$ python3 -q
>>> import numpy as np
>>> np.set_printoptions(suppress=True, linewidth=200)
>>> mat = np.load("block7.npy")
>>> print(mat)
[[1 1 0]
 [8 5 0]
 [0 0 7]]
>>> # 2 groups of indices that never mix
>>> O, r_ = np.linalg.qr(mat)
>>> print(np.allclose(r_.T @ r_, mat.T @ mat))
True
>>> print(O.round(1))
[[-0.1 -1.   0. ]
 [-1.   0.1  0. ]
 [-0.  -0.   1. ]]
>>> E = np.load("a.npy")
>>> print(E)
[[-1.  1.  1.]
 [ 0. -1.  0.]
 [ 0. -1. -2.]]
>>> O = E.astype(float).copy()
>>> for j in range(3):
...     O[:, j] -= O[:, :j] @ (O[:, :j].T @ O[:, j])
...     O[:, j] /= np.linalg.norm(O[:, j])
... 
>>> print(np.round(O.T @ O, 1) + 0)
[[1. 0. 0.]
 [0. 1. 0.]
 [0. 0. 1.]]
>>> print(np.round(O.T @ E, 1) + 0)
[[ 1.  -1.  -1. ]
 [ 0.   1.4  1.4]
 [ 0.   0.   1.4]]
>>> O, r_ = np.linalg.qr(E)
>>> print(np.allclose(r_.T @ r_, E.T @ E))
True
>>> print(O.round(1))
[[ 1.   0.   0. ]
 [-0.  -0.7 -0.7]
 [-0.  -0.7  0.7]]
>>> print(np.round(np.trace(O @ O.T), 1))
3.0
>>> print(abs(r_[0, 0]), np.round(np.linalg.norm(E[:, 0]), 1))
1.0 1.0
>>> print(np.flatnonzero(np.linalg.matrix_power((mat != 0) + (mat.T != 0) + np.eye(3), 3)[2]))
[2]
>>> print((np.linalg.matrix_power((mat != 0) + (mat.T != 0) + np.eye(3), 3) > 0).astype(int))
[[1 1 0]
 [1 1 0]
 [0 0 1]]
>>> print(round(np.linalg.det(mat), 1))
-21.0
>>> print(mat @ mat)
[[ 9  6  0]
 [48 33  0]
 [ 0  0 49]]
>>> rng = np.random.default_rng(10)
>>> idx = rng.permutation(3)
>>> Y = E[:, idx] * rng.choice([-1, 1], 3)
>>> print(Y)
[[-1. -1. -1.]
 [-0.  1.  0.]
 [ 2.  1.  0.]]
>>> U, _, Vh = np.linalg.svd(E.T @ Y)
>>> print(idx)
[2 1 0]
>>> print(np.round(U @ Vh, 1) + 0)
[[ 0.  0.  1.]
 [ 0. -1.  0.]
 [-1.  0.  0.]]
>>> print(np.round(np.linalg.lstsq(E, Y)[0], 1) + 0)
[[ 0.  0.  1.]
 [ 0. -1.  0.]
 [-1.  0.  0.]]
>>> print((Y + Y.T) / 2)
[[-1.  -0.5  0.5]
 [-0.5  1.   0.5]
 [ 0.5  0.5  0. ]]
>>> print(round(float(np.abs(np.linalg.eigvals(Y)).max()), 1))
1.4
>>> print(round(float(np.linalg.det(Y)), 1))
2.0
>>> print(np.round(np.sort(np.abs(np.linalg.eigvals(Y))), 1))
[1.  1.4 1.4]
>>> print(np.allclose(Y @ Y.T, Y.T @ Y))
False
>>> print(np.trace(Y))
0.0
>>> print(np.round(np.linalg.matrix_power(Y, 2), 1))
[[-1. -1.  1.]
 [ 0.  1.  0.]
 [-2. -1. -2.]]
>>> print(Y @ Y)
[[-1. -1.  1.]
 [ 0.  1.  0.]
 [-2. -1. -2.]]
>>> m1 = np.load("x.npy")
>>> print(m1)
[[0.5 0.2 0.3]
 [0.3 0.5 0.2]
 [0.3 0.2 0.5]]
>>> # a transition matrix
>>> Y = m1 / np.linalg.norm(m1, axis=1, keepdims=True)
>>> G = Y @ Y.T
>>> print(np.round(np.linalg.norm(Y, axis=1), 1))
[1. 1. 1.]
>>> print((G - 2 * np.eye(3)).round(6).argmax(axis=1))
[2 0 0]
>>> print(np.argwhere(np.triu(np.abs(G) > 0.95, 1)))
[]
>>> print(np.round(np.degrees(np.arccos(np.clip(G[2, 1], -1, 1))), 1))
40.3
